% ipython --no-banner

In [1]: import numpy as np

In [2]: from numpy import linalg as LA

In [3]: np.set_printoptions(precision=2, suppress=True, linewidth=100)

In [4]: def rd(a):
   ...:     return np.round(a, 2) + 0
   ...: 

In [5]: K = np.loadtxt("m.csv", delimiter=",")

In [6]: K
Out[6]: 
array([[0., 0., 0., 0., 0., 0., 0., 1., 0., 1.],
       [0., 0., 0., 0., 0., 1., 1., 1., 1., 1.],
       [0., 0., 0., 1., 0., 1., 0., 1., 0., 0.],
       [0., 0., 1., 0., 1., 0., 0., 0., 0., 0.],
       [0., 0., 0., 1., 0., 0., 1., 1., 0., 1.],
       [0., 1., 1., 0., 0., 0., 0., 0., 1., 0.],
       [0., 1., 0., 0., 1., 0., 0., 0., 0., 0.],
       [1., 1., 1., 0., 1., 0., 0., 0., 0., 0.],
       [0., 1., 0., 0., 0., 1., 0., 0., 0., 0.],
       [1., 1., 0., 0., 1., 0., 0., 0., 0., 0.]])

In [7]: K.reshape(-1, 2)
Out[7]: 
array([[0., 0.],
       [0., 0.],
       [0., 0.],
       [0., 1.],
       [0., 1.],
       [0., 0.],
       [0., 0.],
       [0., 1.],
       [1., 1.],
       [1., 1.],
       [0., 0.],
       [0., 1.],
       [0., 1.],
       [0., 1.],
       [0., 0.],
       [0., 0.],
       [1., 0.],
       [1., 0.],
       [0., 0.],
       [0., 0.],
       [0., 0.],
       [0., 1.],
       [0., 0.],
       [1., 1.],
       [0., 1.],
       [0., 1.],
       [1., 0.],
       [0., 0.],
       [0., 0.],
       [1., 0.],
       [0., 1.],
       [0., 0.],
       [1., 0.],
       [0., 0.],
       [0., 0.],
       [1., 1.],
       [1., 0.],
       [1., 0.],
       [0., 0.],
       [0., 0.],
       [0., 1.],
       [0., 0.],
       [0., 1.],
       [0., 0.],
       [0., 0.],
       [1., 1.],
       [0., 0.],
       [1., 0.],
       [0., 0.],
       [0., 0.]])

In [8]: K.reshape(2, -1)
Out[8]: 
array([[0., 0., 0., 0., 0., 0., 0., 1., 0., 1., 0., 0., 0., 0., 0., 1., 1., 1., 1., 1., 0., 0.,
        0., 1., 0., 1., 0., 1., 0., 0., 0., 0., 1., 0., 1., 0., 0., 0., 0., 0., 0., 0., 0., 1.,
        0., 0., 1., 1., 0., 1.],
       [0., 1., 1., 0., 0., 0., 0., 0., 1., 0., 0., 1., 0., 0., 1., 0., 0., 0., 0., 0., 1., 1.,
        1., 0., 1., 0., 0., 0., 0., 0., 0., 1., 0., 0., 0., 1., 0., 0., 0., 0., 1., 1., 0., 0.,
        1., 0., 0., 0., 0., 0.]])

In [9]: blk = K.reshape(10, 2, -1)

In [10]: blk[:, 0]
Out[10]: 
array([[0., 0., 0., 0., 0.],
       [0., 0., 0., 0., 0.],
       [0., 0., 0., 1., 0.],
       [0., 0., 1., 0., 1.],
       [0., 0., 0., 1., 0.],
       [0., 1., 1., 0., 0.],
       [0., 1., 0., 0., 1.],
       [1., 1., 1., 0., 1.],
       [0., 1., 0., 0., 0.],
       [1., 1., 0., 0., 1.]])

In [11]: blk.shape
Out[11]: (10, 2, 5)

In [12]: np.einsum("ihd,jhd->hij", blk, blk).shape
Out[12]: (2, 10, 10)
